>>> import numpy as np
>>> from numpy import linalg as LA
>>> np.set_printoptions(precision=1, suppress=True, linewidth=100)
>>> J = np.loadtxt("x.csv", delimiter=",")
>>> J
array([[0.1, 0. , 2. , 2. ],
       [1. , 1.1, 2. , 2. ],
       [0. , 2. , 1.1, 0. ],
       [0. , 0. , 2. , 2.1]])
>>> round(float(np.einsum("ij,ji->", J, J)), 1)
14.8
>>> np.einsum("ii->", J)
np.float64(4.4)
>>> np.kron(np.eye(2, dtype=int), J)
array([[0.1, 0. , 2. , 2. , 0. , 0. , 0. , 0. ],
       [1. , 1.1, 2. , 2. , 0. , 0. , 0. , 0. ],
       [0. , 2. , 1.1, 0. , 0. , 0. , 0. , 0. ],
       [0. , 0. , 2. , 2.1, 0. , 0. , 0. , 0. ],
       [0. , 0. , 0. , 0. , 0.1, 0. , 2. , 2. ],
       [0. , 0. , 0. , 0. , 1. , 1.1, 2. , 2. ],
       [0. , 0. , 0. , 0. , 0. , 2. , 1.1, 0. ],
       [0. , 0. , 0. , 0. , 0. , 0. , 2. , 2.1]])
>>> np.poly(J)
array([ 1. , -4.4,  2.3, -6.3,  0.6])
>>> Y = np.array([[-1, 0], [-1, 0], [-2, 0], [2, -1]])
>>> np.einsum("ik,kj->ij", J, Y)
array([[-0.1, -2. ],
       [-2.1, -2. ],
       [-4.2,  0. ],
       [ 0.2, -2.1]])
>>> print(np.einsum("ik,kj->ji", J, Y))
[[-0.1 -2.1 -4.2  0.2]
 [-2.  -2.   0.  -2.1]]
>>> J @ Y
array([[-0.1, -2. ],
       [-2.1, -2. ],
       [-4.2,  0. ],
       [ 0.2, -2.1]])
>>> np.einsum("ij,ij->i", J, J)
array([ 8. , 10.2,  5.2,  8.4])
>>> LA.matrix_rank(J @ Y)
np.int64(2)
>>> r0 = np.array([2, 2, 2])
>>> np.array([np.convolve(row, r0, "same") for row in J])
array([[ 0.2,  4.2,  8. ,  8. ],
       [ 4.2,  8.2, 10.2,  8. ],
       [ 4. ,  6.2,  6.2,  2.2],
       [ 0. ,  4. ,  8.2,  8.2]])
>>> print(np.polyval(r0, J[0]))
[ 2.2  2.  14.  14. ]
>>> print(np.convolve(J[0], r0))
[0.2 0.2 4.2 8.  8.  4. ]
>>> print(np.cross(J[0, :3], J[1, :3]))
[-2.2  1.8  0.1]
>>> Y = LA.inv(J)
>>> Y
array([[ 3.5,  0.7, -0.4, -3.9],
       [-3.8,  0.4,  0.3,  3.2],
       [ 6.8, -0.7,  0.4, -5.9],
       [-6.5,  0.7, -0.4,  6.1]])
>>> round(float(LA.slogdet(J)[0]), 1)
1.0
>>> round(LA.cond(J), 1)
np.float64(75.1)
>>> np.round(J @ Y, 1) + 0
array([[1., 0., 0., 0.],
       [0., 1., 0., 0.],
       [0., 0., 1., 0.],
       [0., 0., 0., 1.]])
>>> np.round(LA.inv(Y), 1) + 0
array([[0.1, 0. , 2. , 2. ],
       [1. , 1.1, 2. , 2. ],
       [0. , 2. , 1.1, 0. ],
       [0. , 0. , 2. , 2.1]])
>>> A = np.loadtxt("m.csv", delimiter=",")
>>> A.round(1) + 0
array([[  7.6,   9.4, -22.5],
       [  7.1,   8.8, -20.9],
       [  6.4,   7.9, -18.4],
       [  5.2,   6.3, -14.4],
       [  4.1,   4.8, -10.8],
       [  3.9,   4.6, -10.2],
       [  3.8,   4.4,  -9.8],
       [  2.8,   3.1,  -6.5],
       [  2.4,   2.5,  -5.1],
       [  1.8,   1.8,  -3.5],
       [  1.7,   1.6,  -3.2],
       [  1.3,   1.2,  -2.2],
       [  1.2,   1. ,  -1.9],
       [  0.7,   0.5,  -0.8],
       [  0.6,   0.3,  -0.6],
       [  0.4,   0.3,  -0.5],
       [  0.3,   0.2,  -0.3],
       [  0. ,   0. ,   0. ],
       [ -0.3,  -0.2,   0.3],
       [ -0.8,  -0.4,   0.9],
       [ -0.9,  -0.4,   1.1],
       [ -4.1,  -2. ,   6.1],
       [ -4.9,  -2.5,   7.7],
       [ -6.1,  -3.2,  10. ],
       [ -7.1,  -3.9,  12.1],
       [ -8.2,  -4.6,  14.4],
       [ -8.3,  -4.7,  14.7],
       [ -9.6,  -5.5,  17.4],
       [-13.3,  -8.1,  25.7],
       [-14. ,  -8.6,  27.4],
       [-14.3,  -8.7,  27.9],
       [-14.7,  -9.1,  29. ],
       [-15.4,  -9.5,  30.5],
       [-15.6,  -9.7,  31.1]])
>>> vec = np.array([4, -9, -4])
>>> np.round(A @ np.ones(3), 1) + 0
array([-5.5, -5. , -4.2, -2.9, -1.8, -1.7, -1.5, -0.6, -0.3,  0.1,  0.2,  0.3,  0.4,  0.3,  0.3,
        0.2,  0.2,  0. , -0.2, -0.3, -0.3,  0. ,  0.3,  0.7,  1.2,  1.7,  1.7,  2.4,  4.4,  4.8,
        4.9,  5.2,  5.6,  5.8])
>>> Xs = (A - A.mean(axis=0)) / A.std(axis=0)
>>> np.argwhere(np.abs(Xs) > 2)
array([], shape=(0, 2), dtype=int64)
>>> b = LA.lstsq(np.delete(Xs, 0, axis=1), Xs[:, 0])[0]
>>> np.round(1 - np.var(Xs[:, 0] - np.delete(Xs, 0, axis=1) @ b), 1)
np.float64(1.0)
>>> Y = np.c_[A[:, :1] @ np.array([[0]]), np.array([0, -2, 1, -1, 0, 0, -2, -2, 0, -2, 2, 1, -2, 0, 1, -2, -2, -2, 0, 1, 1, 0, 1, 1, -2, 2, 0, -1, 0, 0, 1, 0, -2, 1])]
>>> Y
array([[ 0.,  0.],
       [ 0., -2.],
       [ 0.,  1.],
       [ 0., -1.],
       [ 0.,  0.],
       [ 0.,  0.],
       [ 0., -2.],
       [ 0., -2.],
       [ 0.,  0.],
       [ 0., -2.],
       [ 0.,  2.],
       [ 0.,  1.],
       [ 0., -2.],
       [ 0.,  0.],
       [ 0.,  1.],
       [ 0., -2.],
       [ 0., -2.],
       [ 0., -2.],
       [ 0.,  0.],
       [ 0.,  1.],
       [ 0.,  1.],
       [ 0.,  0.],
       [ 0.,  1.],
       [ 0.,  1.],
       [ 0., -2.],
       [ 0.,  2.],
       [ 0.,  0.],
       [ 0., -1.],
       [ 0.,  0.],
       [ 0.,  0.],
       [ 0.,  1.],
       [ 0.,  0.],
       [ 0., -2.],
       [ 0.,  1.]])
>>> print(LA.lstsq(A, Y[:, 0])[0])
[0. 0. 0.]
>>> LA.matrix_rank(Y)
np.int64(1)
>>> LA.norm(Y - A @ LA.lstsq(A, Y)[0], axis=0)
array([0. , 7.3])
>>> LA.norm(LA.qr(A)[0].T @ Y, axis=0) ** 2 / ((Y ** 2).sum(axis=0) + 1e-12)
array([0. , 0.1])
>>> arr = np.load("a.npy")
>>> arr
array([[ 1, -2,  3,  2,  2,  0,  1,  1, -1],
       [ 2, -2,  2,  3, -2,  2, -1,  0, -2],
       [ 0,  0,  0,  1,  1, -1,  2,  0, -2],
       [ 1, -3,  0, -2,  1, -2, -1, -3, -1],
       [ 0, -1,  0,  0,  0, -2,  3,  1,  0],
       [-1,  3,  0, -1, -2, -1,  1,  0, -3],
       [ 0, -3,  1, -3,  0,  0, -3,  0,  2],
       [ 1,  2, -1,  1, -2,  2,  3,  3,  1],
       [ 3,  0,  1,  1,  0,  2,  0, -2,  1]])
>>> Y = arr[0, 0] * arr[1:] - np.outer(arr[1:, 0], arr[0])
>>> print(Y)
[[ 0  2 -4 -1 -6  2 -3 -2  0]
 [ 0  0  0  1  1 -1  2  0 -2]
 [ 0 -1 -3 -4 -1 -2 -2 -4  0]
 [ 0 -1  0  0  0 -2  3  1  0]
 [ 0  1  3  1  0 -1  2  1 -4]
 [ 0 -3  1 -3  0  0 -3  0  2]
 [ 0  4 -4 -1 -4  2  2  2  2]
 [ 0  6 -8 -5 -6  2 -3 -5  4]]
>>> LA.matrix_rank(Y), LA.matrix_rank(arr)
(np.int64(8), np.int64(9))
>>> np.flatnonzero(~Y.round(6).any(axis=1))
array([], dtype=int64)
>>> Y = np.array([[2, 0, 2]])
>>> E = np.block([[np.zeros((1, 1)), Y], [Y.T, np.zeros((3, 3))]])
>>> E
array([[0., 2., 0., 2.],
       [2., 0., 0., 0.],
       [0., 0., 0., 0.],
       [2., 0., 0., 0.]])
>>> np.sort(LA.eigvals(E).real)
array([-2.8,  0. ,  0. ,  2.8])
>>> rk = LA.matrix_rank(E)
>>> rk
np.int64(2)
>>> null = LA.svd(E)[2][rk:].T
>>> print(LA.matrix_rank(E.T @ E), LA.matrix_rank(E @ E.T))
2 2
>>> [int(LA.matrix_rank(E[:, :j + 1])) for j in range(4)]
[1, 2, 2, 2]
>>> [int(LA.matrix_rank(np.delete(E, i, axis=0))) for i in range(4)]
[1, 2, 2, 2]
>>> ev, vecs = LA.eigh(E)
>>> np.round(vecs @ np.diag(ev) @ vecs.T, 1) + 0
array([[0., 2., 0., 2.],
       [2., 0., 0., 0.],
       [0., 0., 0., 0.],
       [2., 0., 0., 0.]])
>>> print(ev.sum(), np.trace(E))
0.0 0.0
>>> print((ev > 1e-8).sum(), (ev < -1e-8).sum())
1 1
>>> np.einsum("ii->", E)
np.float64(0.0)
>>> print(round(LA.eigvals(E).sum().real, 1))
0.0
>>> np.einsum("ij,ji->", E, E)
np.float64(16.0)
>>> print(round(LA.det(E.T), 1))
0.0
>>> print(round(float(LA.det(E[::-1])), 1))
0.0
>>> np.poly(E)
array([ 1.,  0., -8.,  0.,  0.])
>>> Uu, sig, vt = LA.svd(E)
>>> np.argmax(sig[:-1] / (sig[1:] + 1e-6)) + 1
np.int64(2)
>>> Y = Uu[:, :2] @ np.diag(sig[:2]) @ vt[:2]
>>> LA.matrix_rank(E, rtol=0.05)
np.int64(2)
>>> np.round(LA.norm(E - Y) / LA.norm(E), 1)
np.float64(0.0)
>>> Y.round(1) + 0
array([[0., 2., 0., 2.],
       [2., 0., 0., 0.],
       [0., 0., 0., 0.],
       [2., 0., 0., 0.]])
>>> LA.matrix_rank(Y)
np.int64(2)
>>> F = np.load("sample8.npy")
>>> F
array([[  1,  -3,   9, -27],
       [  1,  -2,   4,  -8],
       [  1,  -1,   1,  -1],
       [  1,   0,   0,   0],
       [  1,   1,   1,   1]])
>>> Xs = A - A.mean(axis=0)
>>> Uu, sig, vt = LA.svd(Xs, full_matrices=False)
>>> vt[0] * np.sign(vt[0, np.abs(vt[0]).argmax()])
array([-0.4, -0.3,  0.9])
>>> (np.sign(Uu[:, 0]) == np.sign(Uu[0, 0])).astype(int)
array([1, 1, 1, 1, 1, 1, 1, 1, 1, 1, 1, 1, 1, 1, 1, 1, 1, 1, 1, 1, 1, 0, 0, 0, 0, 0, 0, 0, 0, 0, 0,
       0, 0, 0])
>>> np.abs(Uu[:, 0]).argmax()
np.int64(33)
>>> print(round((sig ** 2).sum() ** 2 / (sig ** 4).sum(), 1))
1.0
>>> print(sig)
[100.    5.3   1.7]
>>> np.searchsorted(np.cumsum(sig ** 2) / (sig ** 2).sum(), 0.9) + 1
np.int64(1)
>>> proj = F @ LA.solve(F.T @ F, F.T)
>>> np.trace(proj)
np.float64(4.0)
>>> np.round(LA.eigvalsh(proj), 1) + 0
array([0., 1., 1., 1., 1.])
>>> np.round((np.eye(5) - proj) @ F, 1) + 0
array([[0., 0., 0., 0.],
       [0., 0., 0., 0.],
       [0., 0., 0., 0.],
       [0., 0., 0., 0.],
       [0., 0., 0., 0.]])
>>> print(np.allclose(proj @ proj, proj))
True
>>> np.diag(proj)
array([1. , 0.8, 0.5, 0.8, 1. ])
>>> rng = np.random.default_rng(98282)
>>> labels = rng.permutation(4)
>>> Y = F[:, labels] * rng.choice([-1, 1], 4)
>>> Y
array([[ -1,   9, -27,  -3],
       [ -1,   4,  -8,  -2],
       [ -1,   1,  -1,  -1],
       [ -1,   0,   0,   0],
       [ -1,   1,   1,   1]])
>>> Uu, _, vt = LA.svd(F.T @ Y)
>>> print(np.round(Uu @ vt, 1) + 0)
[[-1.  0.  0.  0.]
 [ 0.  0.  0.  1.]
 [ 0.  1.  0.  0.]
 [ 0.  0.  1.  0.]]
>>> labels
array([0, 2, 3, 1])
>>> q, Rm = LA.qr(Y)
>>> np.round(q.T @ q, 1) + 0
array([[1., 0., 0., 0.],
       [0., 1., 0., 0.],
       [0., 0., 1., 0.],
       [0., 0., 0., 1.]])
>>> Rm
array([[  2.2,  -6.7,  15.7,   2.2],
       [  0. ,   7.3, -23.1,  -2.7],
       [  0. ,   0. ,   3.8,   0.3],
       [  0. ,   0. ,   0. ,  -1.6]])
>>> q.shape, Rm.shape
((5, 4), (4, 4))
>>> vec = np.array([9, 6, 8, 4])
>>> F @ (2 * vec)
array([-90,  -6,  14,  18,  54])
>>> F * vec
array([[   9,  -18,   72, -108],
       [   9,  -12,   32,  -32],
       [   9,   -6,    8,   -4],
       [   9,    0,    0,    0],
       [   9,    6,    8,    4]])
>>> X = np.loadtxt("dump.csv", delimiter=",")
>>> X
array([[ 2., -2.,  2.],
       [ 1., -1.,  1.],
       [ 1., -1.,  1.],
       [ 0.,  0.,  0.],
       [ 0.,  0.,  0.]])
>>> np.argsort(-LA.norm(E, axis=0).round(6), kind="stable")[:3]
array([0, 1, 3])
>>> round(LA.norm(E, 2) / LA.norm(E), 1)
np.float64(0.7)
>>> round(LA.norm(X, 2) / LA.norm(X), 1)
np.float64(1.0)
>>> LA.cond(X) > 100
np.True_
>>> Uu, sig, vt = LA.svd(X)
>>> print(sig.round(1) + 0)
[4.2 0.  0. ]
>>> Y = Uu[:, :1] @ np.diag(sig[:1]) @ vt[:1]
>>> LA.matrix_rank(Y)
np.int64(1)
>>> Y
array([[ 2., -2.,  2.],
       [ 1., -1.,  1.],
       [ 1., -1.,  1.],
       [ 0.,  0.,  0.],
       [ 0.,  0.,  0.]])
>>> np.abs(np.diag(LA.qr(Y)[1])) > 1e-9
array([ True, False, False])
>>> M = 3 * np.eye(4) + np.ones((4, 4))
>>> M
array([[4., 1., 1., 1.],
       [1., 4., 1., 1.],
       [1., 1., 4., 1.],
       [1., 1., 1., 4.]])
>>> r0 = np.array([0, 2, 1, 2])
>>> Y = M + np.outer(r0, np.eye(4)[2])
>>> round(LA.det(Y) / LA.det(M), 1), round(float(1 + LA.solve(M, r0)[2]), 1)
(np.float64(1.1), 1.1)
>>> Lm = LA.cholesky(M)
>>> print(Lm @ Lm.T)
[[4. 1. 1. 1.]
 [1. 4. 1. 1.]
 [1. 1. 4. 1.]
 [1. 1. 1. 4.]]
>>> vec = np.array([9, 4, 2, 7])
>>> y = M @ vec
>>> y
array([49., 34., 28., 43.])
>>> print(np.round(LA.solve(M.T, M[2]), 1) + 0)
[0. 0. 1. 0.]
>>> data = np.load("w.npy")
>>> data
array([[0, 1, 0, 0, 1, 0],
       [1, 0, 0, 1, 0, 0],
       [0, 0, 0, 1, 0, 0],
       [0, 1, 1, 0, 1, 1],
       [1, 0, 0, 1, 0, 0],
       [0, 0, 0, 1, 0, 0]])
>>> ev, vecs = LA.eigh(data)
>>> vec = np.array([-2, -4, -5, 8, 8, 7])
>>> np.round(LA.eigvalsh(data[1:, 1:]), 1) + 0
array([-2.,  0.,  0.,  0.,  2.])
>>> round(vec @ data @ vec / (vec @ vec), 1), round(ev[0], 1), round(float(ev[-1]), 1)
(np.float64(0.4), np.float64(-2.3), 2.3)
>>> vec @ data @ vec
np.int64(80)
>>> np.round(vecs * np.abs(ev) @ vecs.T, 1) + 0
array([[1.3, 0. , 0. , 0.6, 0. , 0. ],
       [0. , 0.9, 0.3, 0. , 0.9, 0.3],
       [0. , 0.3, 0.6, 0. , 0.3, 0.6],
       [0.6, 0. , 0. , 1.9, 0. , 0. ],
       [0. , 0.9, 0.3, 0. , 0.9, 0.3],
       [0. , 0.3, 0.6, 0. , 0.3, 0.6]])
>>> [round(float(x), 1) for x in LA.svd(data, compute_uv=False)[:3]]
[2.3, 2.3, 0.9]
>>> round(LA.norm(data, 2) / LA.norm(data), 1)
np.float64(0.7)
>>> np.argsort(-LA.norm(data, axis=0).round(6), kind="stable")[:3]
array([3, 0, 1])
>>> np.abs(np.diag(LA.qr(data)[1])) > 1e-9
array([ True,  True,  True,  True, False, False])
>>> print(LA.lstsq(data[:-1].T, data[-1])[2])
4
>>> np.unique(data.round(6), axis=0).shape
(4, 6)
>>> Uu, sig, vt = LA.svd(data, full_matrices=False)
>>> (sig > 1e-8).sum()
np.int64(4)
>>> print(np.round(Uu.T @ data @ vt.T, 1) + 0)
[[2.3 0.  0.  0.  0.  0. ]
 [0.  2.3 0.  0.  0.  0. ]
 [0.  0.  0.9 0.  0.  0. ]
 [0.  0.  0.  0.9 0.  0. ]
 [0.  0.  0.  0.  0.  0. ]
 [0.  0.  0.  0.  0.  0. ]]
>>> print(np.round(vt @ vt.T, 1) + 0)
[[1. 0. 0. 0. 0. 0.]
 [0. 1. 0. 0. 0. 0.]
 [0. 0. 1. 0. 0. 0.]
 [0. 0. 0. 1. 0. 0.]
 [0. 0. 0. 0. 1. 0.]
 [0. 0. 0. 0. 0. 1.]]
>>> print(np.cumsum(sig ** 2) / np.sum(sig ** 2))
[0.4 0.9 0.9 1.  1.  1. ]
>>> np.allclose(Uu * sig @ vt, data)
True
